$ python -q
>>> import numpy as np
>>> import numpy.linalg as la
>>> np.set_printoptions(suppress=True, linewidth=160)
>>> A = np.load("data.npy")
>>> A
array([[2., 2., 2., 1., 5., 2., 0.],
       [2., 2., 1., 0., 2., 1., 2.],
       [0., 0., 2., 0., 3., 1., 2.],
       [1., 0., 2., 1., 3., 4., 5.],
       [0., 0., 0., 0., 2., 3., 3.],
       [0., 0., 0., 0., 1., 2., 3.],
       [0., 0., 0., 0., 1., 0., 3.]])
>>> rng = np.random.default_rng(77485)
>>> lab = rng.permutation(7)
>>> Y = A[:, lab] * rng.choice([-1, 1], 7)
>>> Y
array([[-2.,  0.,  1.,  2.,  2., -2.,  5.],
       [-2.,  2.,  0.,  1.,  1., -2.,  2.],
       [-0.,  2.,  0.,  1.,  2., -0.,  3.],
       [-1.,  5.,  1.,  4.,  2., -0.,  3.],
       [-0.,  3.,  0.,  3.,  0., -0.,  2.],
       [-0.,  3.,  0.,  2.,  0., -0.,  1.],
       [-0.,  3.,  0.,  0.,  0., -0.,  1.]])
>>> Uu, _, vt = la.svd(A.T @ Y)
>>> np.round(Uu @ vt, 2) + 0
array([[-1.,  0.,  0.,  0.,  0.,  0.,  0.],
       [ 0.,  0.,  0.,  0.,  0., -1.,  0.],
       [ 0.,  0.,  0.,  0.,  1.,  0.,  0.],
       [ 0.,  0.,  1.,  0.,  0.,  0.,  0.],
       [ 0.,  0.,  0.,  0.,  0.,  0.,  1.],
       [ 0.,  0.,  0.,  1.,  0.,  0.,  0.],
       [ 0.,  1.,  0.,  0.,  0.,  0.,  0.]])
>>> print(np.round(la.lstsq(A, Y)[0], 2) + 0)
[[-1.  0.  0.  0.  0.  0.  0.]
 [ 0.  0.  0.  0.  0. -1.  0.]
 [ 0.  0.  0.  0.  1.  0.  0.]
 [ 0.  0.  1.  0.  0.  0.  0.]
 [ 0.  0.  0.  0.  0.  0.  1.]
 [ 0.  0.  0.  1.  0.  0.  0.]
 [ 0.  1.  0.  0.  0.  0.  0.]]
>>> lab
array([0, 6, 3, 5, 2, 1, 4])
